$ python -q
>>> import numpy as np
>>> import numpy.linalg as la
>>> np.set_printoptions(precision=2, suppress=True, linewidth=100)
>>> rnd = lambda a: np.round(a, 2) + 0
>>> A = np.loadtxt("data.csv", delimiter=",")
>>> print(A)
[[2. 6. 2. 2. 2.]
 [0. 3. 0. 0. 1.]
 [1. 9. 2. 0. 3.]
 [1. 6. 3. 2. 2.]
 [2. 6. 2. 1. 2.]
 [1. 9. 0. 3. 3.]
 [2. 9. 2. 3. 3.]]
>>> rk = la.matrix_rank(A)
>>> print(rk)
4
>>> null = la.svd(A)[2][rk:].T
>>> print(rnd(null @ null.T))
[[ 0.   0.   0.   0.   0. ]
 [ 0.   0.1  0.   0.  -0.3]
 [ 0.   0.   0.   0.   0. ]
 [ 0.   0.   0.   0.   0. ]
 [ 0.  -0.3  0.   0.   0.9]]
>>> print(rnd(null[:, 0] / null[np.abs(null[:, 0]).round(6).argmax(), 0]))
[ 0.   -0.33  0.    0.    1.  ]
>>> print([int(la.matrix_rank(A[:, :j + 1])) for j in range(5)])
[1, 2, 3, 4, 4]
>>> print(rnd(A @ null))
[[0.]
 [0.]
 [0.]
 [0.]
 [0.]
 [0.]
 [0.]]
>>> print(null.shape)
(5, 1)
>>> print(la.matrix_rank(A.T @ A), la.matrix_rank(A @ A.T))
4 4
>>> print(np.allclose(A @ null, 0))
True
>>> F = np.loadtxt("block10.csv", delimiter=",")
>>> print(F)
[[ 2. -1. -4.  1.  3.  2.  3. -5. -4.]
 [-4.  2. -1. -4.  1.  3.  2.  3. -5.]
 [-5. -4.  2. -1. -4.  1.  3.  2.  3.]
 [ 3. -5. -4.  2. -1. -4.  1.  3.  2.]
 [ 2.  3. -5. -4.  2. -1. -4.  1.  3.]
 [ 3.  2.  3. -5. -4.  2. -1. -4.  1.]
 [ 1.  3.  2.  3. -5. -4.  2. -1. -4.]
 [-4.  1.  3.  2.  3. -5. -4.  2. -1.]
 [-1. -4.  1.  3.  2.  3. -5. -4.  2.]]
>>> rng = np.random.default_rng(40213)
>>> idx = rng.permutation(9)
>>> M2 = F[:, idx] * rng.choice([-1, 1], 9)
>>> print(M2)
[[-4. -2. -1.  3. -2.  4. -5.  3. -1.]
 [-5.  4.  2.  2. -3.  1.  3.  1.  4.]
 [ 3.  5. -4.  3. -1. -2.  2. -4.  1.]
 [ 2. -3. -5.  1.  4.  4.  3. -1. -2.]
 [ 3. -2.  3. -4.  1.  5.  1.  2.  4.]
 [ 1. -3.  2. -1. -2. -3. -4. -4.  5.]
 [-4. -1.  3.  2.  4. -2. -1. -5. -3.]
 [-1.  4.  1. -4.  5. -3.  2.  3. -2.]
 [ 2.  1. -4. -5. -3. -1. -4.  2. -3.]]
>>> Uu, _, vt = la.svd(F.T @ M2)
>>> print(idx)
[8 0 1 6 5 2 7 4 3]
>>> M2 = np.array([[0, 0],
...     [0, -1],
...     [0, -1],
...     [2, 0],
...     [1, -2],
...     [1, 0],
...     [2, 2],
...     [-1, 1],
...     [-2, 0]])
>>> print(np.einsum("ik,kj->ij", F, M2))
[[ 26.   0.]
 [  7.   4.]
 [ -7.  18.]
 [ -6.  16.]
 [-22.  -9.]
 [-12.  -3.]
 [ 10.   8.]
 [ -6. -16.]
 [  1. -15.]]
>>> print(np.einsum("ij->j", F))
[-3. -3. -3. -3. -3. -3. -3. -3. -3.]
>>> print(la.matrix_rank(np.vstack([F, M2.T])))
9
>>> print(np.einsum("ik,kj->ji", F, M2))
[[ 26.   7.  -7.  -6. -22. -12.  10.  -6.   1.]
 [  0.   4.  18.  16.  -9.  -3.   8. -16. -15.]]
>>> print(F @ M2)
[[ 26.   0.]
 [  7.   4.]
 [ -7.  18.]
 [ -6.  16.]
 [-22.  -9.]
 [-12.  -3.]
 [ 10.   8.]
 [ -6. -16.]
 [  1. -15.]]
>>> r0 = np.array([-3, 0, 1, 0, -3, 1, 2, -1, -1])
>>> M2 = F + np.outer(r0, np.eye(9)[2])
>>> print(M2)
[[ 2. -1. -7.  1.  3.  2.  3. -5. -4.]
 [-4.  2. -1. -4.  1.  3.  2.  3. -5.]
 [-5. -4.  3. -1. -4.  1.  3.  2.  3.]
 [ 3. -5. -4.  2. -1. -4.  1.  3.  2.]
 [ 2.  3. -8. -4.  2. -1. -4.  1.  3.]
 [ 3.  2.  4. -5. -4.  2. -1. -4.  1.]
 [ 1.  3.  4.  3. -5. -4.  2. -1. -4.]
 [-4.  1.  2.  2.  3. -5. -4.  2. -1.]
 [-1. -4.  0.  3.  2.  3. -5. -4.  2.]]
>>> print(rnd(la.matrix_power(F, 4)))
[[ 4230.  6939. -2808. -4995. -3789.  -864.  5949.   819. -5400.]
 [-5400.  4230.  6939. -2808. -4995. -3789.  -864.  5949.   819.]
 [  819. -5400.  4230.  6939. -2808. -4995. -3789.  -864.  5949.]
 [ 5949.   819. -5400.  4230.  6939. -2808. -4995. -3789.  -864.]
 [ -864.  5949.   819. -5400.  4230.  6939. -2808. -4995. -3789.]
 [-3789.  -864.  5949.   819. -5400.  4230.  6939. -2808. -4995.]
 [-4995. -3789.  -864.  5949.   819. -5400.  4230.  6939. -2808.]
 [-2808. -4995. -3789.  -864.  5949.   819. -5400.  4230.  6939.]
 [ 6939. -2808. -4995. -3789.  -864.  5949.   819. -5400.  4230.]]
>>> print(rnd(np.abs(la.eigvals(F)).max()))
12.23
>>> print(np.allclose(F @ F.T, F.T @ F))
True
>>> print(np.trace(F))
18.0
>>> print(np.allclose(F, F.T))
False
>>> M2 = np.array([[1, 2, 2], [0, 2, 2]])
>>> E = M2.T @ M2
>>> print(E)
[[1 2 2]
 [2 8 8]
 [2 8 8]]
>>> rk = la.matrix_rank(E)
>>> print(rk)
2
>>> null = la.svd(E)[2][rk:].T
>>> print(la.matrix_rank(E.T @ E), la.matrix_rank(E @ E.T))
2 2
>>> print([int(la.matrix_rank(E[:, :j + 1])) for j in range(3)])
[1, 2, 2]
>>> print(null.shape)
(3, 1)
>>> idx = rng.permutation(3)
>>> print(idx)
[2 0 1]
>>> M2 = E[idx][:, idx]
>>> print(rnd(la.det(M2)), rnd(la.det(E[idx])))
0.0 0.0
>>> print(np.diag(M2))
[8 1 8]
>>> print(np.allclose(M2, E))
False
>>> print(M2)
[[8 2 8]
 [2 1 2]
 [8 2 8]]
>>> print(np.trace(M2))
17
>>> ang = np.radians(135)
>>> r_ = np.eye(3)
>>> r_[0, 0] = r_[2, 2] = np.cos(ang)
>>> r_[0, 2], r_[2, 0] = -np.sin(ang), np.sin(ang)
>>> print(rnd(r_))
[[-0.71  0.   -0.71]
 [ 0.    1.    0.  ]
 [ 0.71  0.   -0.71]]
>>> M2 = E @ r_.T
>>> print(rnd(la.svd(E, compute_uv=False)), rnd(la.svd(M2, compute_uv=False)))
[16.52  0.48  0.  ] [16.52  0.48  0.  ]
>>> print(rnd(la.det(r_)), rnd(np.trace(r_)))
1.0 -0.41
>>> print(la.matrix_rank(A, rtol=0.1))
3
>>> print(rnd(la.norm(A, 2) / la.norm(A)))
0.98
>>> data = np.array([[0.2, 0.6, 0.4, -1.8, 1.2, 1.1, 1.3, 2.1],
...     [1.0, 0.4, 0.5, 0.4, 0.4, 0.1, -0.6, -1.2],
...     [0.4, -0.3, -0.2, 0.6, -0.7, -1.5, 0.9, -0.2],
...     [0.4, -0.4, 1.6, -1.2, 0.3, -1.4, 0.9, -0.1]])
>>> M2 = np.array([[1, -1, -1],
...     [-2, 0, 0],
...     [2, 0, -2],
...     [-2, 3, -1],
...     [-2, 1, -2],
...     [0, 3, -1],
...     [-3, 3, 2],
...     [3, 3, -2]])
>>> print(la.matrix_rank(data @ M2))
3
>>> print(rnd(M2.T @ data.T))
[[ 3.4 -2.2 -2.5  3.2]
 [ 9.1 -4.5 -1.7 -5.5]
 [-4.3 -2.1  4.5  0.4]]
>>> print(la.matrix_rank(np.vstack([data, M2.T])))
7
>>> M2 = data / np.sqrt((data ** 2).mean(axis=1, keepdims=True))
>>> print(rnd(la.norm(M2, axis=1)))
[2.83 2.83 2.83 2.83]
>>> print(la.matrix_rank(data - data.mean(axis=1, keepdims=True)))
4
>>> print(la.matrix_rank(M2) == la.matrix_rank(data))
True
>>> ang = np.radians(72)
>>> r_ = np.eye(8)
>>> r_[5, 5] = r_[2, 2] = np.cos(ang)
>>> r_[5, 2], r_[2, 5] = -np.sin(ang), np.sin(ang)
>>> print(rnd(r_))
[[ 1.    0.    0.    0.    0.    0.    0.    0.  ]
 [ 0.    1.    0.    0.    0.    0.    0.    0.  ]
 [ 0.    0.    0.31  0.    0.    0.95  0.    0.  ]
 [ 0.    0.    0.    1.    0.    0.    0.    0.  ]
 [ 0.    0.    0.    0.    1.    0.    0.    0.  ]
 [ 0.    0.   -0.95  0.    0.    0.31  0.    0.  ]
 [ 0.    0.    0.    0.    0.    0.    1.    0.  ]
 [ 0.    0.    0.    0.    0.    0.    0.    1.  ]]
>>> M2 = data @ r_.T
>>> print(rnd(np.abs(M2 - data).max(axis=0)))
[0.   0.   2.44 0.   0.   1.23 0.   0.  ]
>>> print(np.allclose(la.norm(data, axis=1), la.norm(M2, axis=1)))
True
>>> print(rnd(la.svd(data, compute_uv=False)), rnd(la.svd(M2, compute_uv=False)))
[3.82 2.84 1.94 1.05] [3.82 2.84 1.94 1.05]
>>> print(rnd(la.det(r_)), rnd(np.trace(r_)))
1.0 6.62
>>> print(rnd(M2))
[[ 0.2   0.6   1.17 -1.8   1.2  -0.04  1.3   2.1 ]
 [ 1.    0.4   0.25  0.4   0.4  -0.44 -0.6  -1.2 ]
 [ 0.4  -0.3  -1.49  0.6  -0.7  -0.27  0.9  -0.2 ]
 [ 0.4  -0.4  -0.84 -1.2   0.3  -1.95  0.9  -0.1 ]]
>>> M = np.load("dump.npy")
>>> print(M)
[[-1  0 -1 -3  4]
 [ 2 -2 -4  1 -5]
 [-5  5 -1  3  1]
 [ 0  5  3  5 -1]
 [ 4  0  4 -3  5]
 [ 5  3  0  4  1]
 [ 3  0  1  0  3]
 [-4  1  5  5 -2]
 [ 3 -4 -9 -1 -6]]
>>> proj = M @ la.solve(M.T @ M, M.T)
>>> print(rnd(la.eigvalsh(proj)))
[0. 0. 0. 0. 1. 1. 1. 1. 1.]
>>> print(rnd(np.diag(proj)))
[0.36 0.26 0.71 0.64 0.49 0.73 0.41 0.8  0.59]
>>> print(np.trace(proj))
5.0
>>> print(np.allclose(proj @ proj, proj))
True
>>> M2 = np.c_[M[:, :4] @ np.array([[3, 0, 4, 5], [3, 4, 0, 4], [3, 1, 2, 3], [2, 3, 0, 4]]), np.array([6, 3, 9, -8, 6, 7, 5, -5, 1])]
>>> print(M2)
[[-12 -10  -6 -20   6]
 [-10  -9   0  -6   3]
 [  3  28 -22   4   9]
 [ 34  38   6  49  -8]
 [ 18  -5  24  20   6]
 [ 32  24  20  53   7]
 [ 12   1  14  18   5]
 [ 16  24  -6  19  -5]
 [-32 -28  -6 -32   1]]
>>> print(la.matrix_rank(np.c_[M, M2]))
6
>>> print(rnd(la.lstsq(M, M2[:, 0])[0]))
[3. 3. 3. 2. 0.]
>>> print(la.matrix_rank(M2))
5
>>> x0 = np.array([-2, 0, -3, 3, -2])
>>> a = np.maximum(M @ x0, 0)
>>> print(np.maximum(M @ x0, 0) - np.maximum(-M @ x0, 0))
[-12  21  20   8 -39   0 -15  12  30]
>>> print(rnd(np.tanh(M @ x0)))
[-1.  1.  1.  1. -1.  0. -1.  1.  1.]
>>> print(M.T @ a)
[ -16  -10 -290  151 -297]
>>> gram = M.T @ M
>>> print(np.trace(gram), (M ** 2).sum())
548 548
>>> print(rnd(la.eigvalsh(gram)[::-1]))
[258.51 159.85  82.93  43.04   3.68]
>>> x0 = np.array([-1, 3, -2, 0, -3])
>>> target = M @ x0
>>> print(rnd(la.lstsq(M, target)[0]))
[-1.  3. -2.  0. -3.]
>>> print(rnd(la.pinv(M) @ M))
[[1. 0. 0. 0. 0.]
 [0. 1. 0. 0. 0.]
 [0. 0. 1. 0. 0.]
 [0. 0. 0. 1. 0.]
 [0. 0. 0. 0. 1.]]
>>> print(target)
[ -9  15  19  12 -27   1 -14   3  21]
>>> print(rnd(la.solve(M.T @ M, M.T @ target)))
[-1.  3. -2.  0. -3.]
>>> target = target + 0.05 * rng.normal(size=9)
>>> print(rnd(target))
[ -9.04  14.99  18.94  11.97 -27.04   0.99 -14.     2.97  21.05]
>>> beta, *_ = la.lstsq(M, target)
>>> print(rnd(la.norm(target - M @ beta)))
0.06
>>> ang = rng.uniform(0, 2 * np.pi, 21)
>>> q, _ = la.qr(np.array([[-0.7, -1.9],
...     [-1.9, 0.4],
...     [0.1, 0.2],
...     [1.7, 1.0],
...     [-0.2, -2.4],
...     [-2.0, 1.0]]))
>>> mat = 3 * np.c_[np.cos(ang), np.sin(ang)] @ q.T
>>> print(rnd(mat))
[[ 1.75  0.06 -0.19 -1.2   2.07 -0.42]
 [-1.13  1.23  0.11 -0.05 -1.77  1.75]
 [-1.66 -0.75  0.19  1.59 -1.73 -0.4 ]
 [ 1.71  0.58 -0.19 -1.51  1.84  0.19]
 [ 1.75  0.06 -0.19 -1.2   2.07 -0.43]
 [-1.4  -1.21  0.17  1.71 -1.27 -1.  ]
 [ 1.75  0.01 -0.19 -1.16  2.08 -0.48]
 [ 0.64  1.71 -0.09 -1.54  0.19  1.8 ]
 [-0.98  1.37  0.09 -0.24 -1.63  1.86]
 [-1.57 -0.94  0.18  1.66 -1.56 -0.65]
 [ 0.38  1.77 -0.06 -1.4  -0.14  1.94]
 [ 1.56 -0.64 -0.16 -0.62  2.08 -1.18]
 [ 1.18  1.43 -0.15 -1.71  0.93  1.32]
 [ 1.36 -0.98 -0.13 -0.26  1.95 -1.52]
 [-0.12 -1.78  0.04  1.24  0.45 -2.02]
 [-1.59 -0.91  0.18  1.65 -1.59 -0.6 ]
 [ 0.59 -1.61 -0.04  0.66  1.24 -2.03]
 [-0.03 -1.77  0.03  1.17  0.56 -2.04]
 [ 1.6  -0.57 -0.17 -0.69  2.1  -1.11]
 [-0.82  1.48  0.07 -0.42 -1.48  1.94]
 [-1.69 -0.64  0.19  1.54 -1.81 -0.26]]
>>> rk = la.matrix_rank(mat)
>>> print(rk)
2
>>> null = la.svd(mat)[2][rk:].T
>>> print(la.matrix_rank(mat.T @ mat), la.matrix_rank(mat @ mat.T))
2 2
>>> print(rnd(null @ null.T))
[[ 0.66 -0.03  0.04  0.25 -0.4   0.06]
 [-0.03  0.65  0.01  0.25  0.08 -0.4 ]
 [ 0.04  0.01  1.   -0.03  0.04  0.  ]
 [ 0.25  0.25 -0.03  0.67  0.21  0.22]
 [-0.4   0.08  0.04  0.21  0.5   0.2 ]
 [ 0.06 -0.4   0.    0.22  0.2   0.52]]
>>> print([int(la.matrix_rank(mat[:, :j + 1])) for j in range(6)])
[1, 2, 2, 2, 2, 2]
>>> print([int(la.matrix_rank(np.delete(mat, i, axis=0))) for i in range(21)])
[2, 2, 2, 2, 2, 2, 2, 2, 2, 2, 2, 2, 2, 2, 2, 2, 2, 2, 2, 2, 2]
>>> print(null.shape)
(6, 4)
>>> print([int(la.matrix_rank(mat[:i])) for i in range(1, len(mat) + 1)])
[1, 2, 2, 2, 2, 2, 2, 2, 2, 2, 2, 2, 2, 2, 2, 2, 2, 2, 2, 2, 2]
